% ipython --no-banner

In [1]: import numpy as np

In [2]: np.set_printoptions(precision=3, suppress=True, linewidth=200)

In [3]: m1 = np.load("w.npy")

In [4]: m1
Out[4]: 
array([[  6.597,  -8.681,   8.985,  -1.574,   5.337,   0.352,   0.358,  -9.757,   2.086],
       [  4.474,  -3.104,   5.042,  -0.431,  -6.738,  -1.735,  -2.265, -13.465,   1.475],
       [  6.137,   3.042,  -8.89 ,   2.297,  -5.166,  -5.794,   0.039,  -2.922,  -0.52 ],
       [  6.012,   2.855,  -8.429,   3.096,  15.093,   3.825,   1.454,  -9.519,   0.232],
       [ -4.296,   1.102,  -1.272,   0.098,  -1.687,   1.681,  -0.78 ,   7.994,   1.459],
       [  4.767,  -1.445,  13.72 ,   1.461,  -4.305,   2.715,   0.372, -29.465,   0.465],
       [ -0.262,  -1.476,  -2.031,   0.882, -12.155,  -1.042,   0.273,  23.311,   0.716],
       [ -3.971,   4.775, -11.257,  -0.043,   4.104,  -2.757,   0.346, -22.82 ,  -3.763],
       [  9.083,   3.991,   2.111,   1.099,  -4.575,  -2.362,   1.007,   7.738,   2.594],
       [  0.08 ,   0.644,  -2.43 ,   1.131, -20.906,   0.898,  -1.776,  21.224,   2.322],
       [  7.534,   0.957,  -4.397,  -2.884,   3.151,  -2.204,   0.036,  35.955,   0.192],
       [ -8.768,  -6.626,  -4.013,   2.939,  28.186,  -0.842,  -0.523,  -7.299,  -0.569],
       [  1.331,  -6.423,  -1.841,   0.526,  -9.894,  -2.143,  -2.03 , -29.818,   0.087],
       [  8.005,  -6.535,  -6.22 ,   2.509, -16.877,   0.724,  -1.329,  11.228,   0.216],
       [ -7.488,  -9.513,  -0.09 ,  -3.73 , -13.754,   1.731,  -0.128,   8.712,  -0.591],
       [  0.282,   0.191,  11.578,  -1.721,   4.741,  -0.825,   0.708,  15.241,  -1.225],
       [ -3.81 ,   4.608,  -6.122,  -4.51 ,  -9.648,   0.997,  -1.522,  -1.654,   1.449],
       [ -0.546,  -2.977,  10.113,  -2.549,   4.325,  -4.206,   1.207,  16.736,  -0.122],
       [ -1.631,  -7.157,   8.16 ,  -5.913, -17.274,   0.67 ,   0.958,  -5.366,   0.464],
       [ -4.181,  -5.106,  10.105,   2.209,  -8.491,  -0.105,  -1.454, -38.381,  -0.926],
       [  4.69 ,  -0.949,  -2.224,   1.943, -19.146,  -0.256,   0.379, -16.722,   0.646],
       [ -3.116,   7.478,  10.244,   0.548, -14.904,   0.59 ,   0.092, -22.709,   0.399],
       [  7.783,  -5.718,   9.172,   1.298,   7.807,   2.605,   0.908, -11.018,  -0.452],
       [ -4.504,  -1.301,   3.797,   1.722,   7.493,  -1.064,  -0.003,  10.798,  -2.574],
       [ -3.655,   2.736,  -8.79 ,  -1.236, -10.867,   0.894,  -1.398,  -3.455,   1.188],
       [ -5.834, -12.689,   5.343,  -0.749, -17.055,  -1.636,  -2.37 ,  -9.057,   0.323],
       [  5.692,   5.03 ,  -4.378,  -3.696,  -6.633,  -3.953,   3.961,  44.682,  -1.574],
       [  1.465,   0.606,  -3.922,   3.573,  -4.69 ,   1.854,  -1.034, -32.483,  -0.728],
       [  6.526,   5.163, -10.673,   6.544,  -9.353,  -3.372,  -2.196,  31.095,  -0.215],
       [  1.556,   1.957,  14.193,  -0.851,   4.217,   0.452,  -0.062,   4.598,  -0.433],
       [  6.788,  -0.637, -11.679,  -7.228,  -2.169,   2.441,   1.155, -17.733,   2.123],
       [  4.825,   2.813,  -7.522,  -1.849,   7.954,  -0.946,   0.994,  35.248,   0.969],
       [ -5.083,   4.979,   5.302,  -0.006,   0.763,   0.528,   1.821,  10.006,  -1.023],
       [  2.133,  -2.403, -21.858,  -1.512,  12.572,  -0.982,  -2.5  ,  18.995,   2.208],
       [  0.915,   3.557,   3.039,  -1.284,  17.248,   1.273,  -1.114,  10.09 ,  -0.17 ],
       [ -5.685,   0.468,   9.819,  -0.551,  19.508,  -4.64 ,   0.128,  11.474,  -1.228]])

In [5]: Xs = m1 - m1.mean(axis=0)

In [6]: evecs = np.linalg.svd(Xs)[2][:1]

In [7]: B = Xs - Xs @ evecs.T @ evecs

In [8]: np.cov(Xs @ evecs.T, rowvar=False)
Out[8]: array(431.733)

In [9]: np.round(np.diag(evecs.T @ evecs), 3) + 0
Out[9]: array([0.002, 0.004, 0.013, 0.   , 0.012, 0.002, 0.   , 0.967, 0.   ])

In [10]: x0 = np.array([-5, -2, -5, -6, -9, 9, 3, -7, -5])

In [11]: y = m1 @ x0

In [12]: np.round(np.linalg.pinv(m1) @ m1, 3) + 0
Out[12]: 
array([[1., 0., 0., 0., 0., 0., 0., 0., 0.],
       [0., 1., 0., 0., 0., 0., 0., 0., 0.],
       [0., 0., 1., 0., 0., 0., 0., 0., 0.],
       [0., 0., 0., 1., 0., 0., 0., 0., 0.],
       [0., 0., 0., 0., 1., 0., 0., 0., 0.],
       [0., 0., 0., 0., 0., 1., 0., 0., 0.],
       [0., 0., 0., 0., 0., 0., 1., 0., 0.],
       [0., 0., 0., 0., 0., 0., 0., 1., 0.],
       [0., 0., 0., 0., 0., 0., 0., 0., 1.]])

In [13]: np.linalg.lstsq(m1, y)[0]
Out[13]: array([-5., -2., -5., -6., -9.,  9.,  3., -7., -5.])

In [14]: rng = np.random.default_rng(1144)

In [15]: y = y + 0.3 * rng.normal(size=36)

In [16]: y
Out[16]: 
array([ -37.571,   86.097,   11.892,  -44.063,   -9.778,  170.479,  -56.958,  184.697, -114.583,   34.334, -300.8  , -149.381,  284.106,   63.698,  159.83 , -197.818,  163.039, -216.77 ,  216.7  ,
        311.773,  262.555,  242.414,  -46.281, -143.79 ,  184.419,  225.706, -263.081,  276.474, -198.345, -141.869,  227.703, -309.652,  -72.599, -160.766, -236.065, -309.328])

In [17]: b, *_ = np.linalg.lstsq(m1, y)

In [18]: round(float(np.linalg.norm(y - m1 @ b)), 3)
Out[18]: 1.448

In [19]: [round(float(np.linalg.norm(np.linalg.solve(m1.T @ m1 + lam * np.eye(9), m1.T @ y))), 2) for lam in (0, 1, 10, 100)]
Out[19]: [18.3, 18.2, 17.52, 14.92]

In [20]: b.round()
Out[20]: array([-5., -2., -5., -6., -9.,  9.,  3., -7., -5.])

In [21]: b
Out[21]: array([-5.004, -1.983, -5.007, -6.01 , -8.998,  8.986,  2.989, -7.001, -4.997])
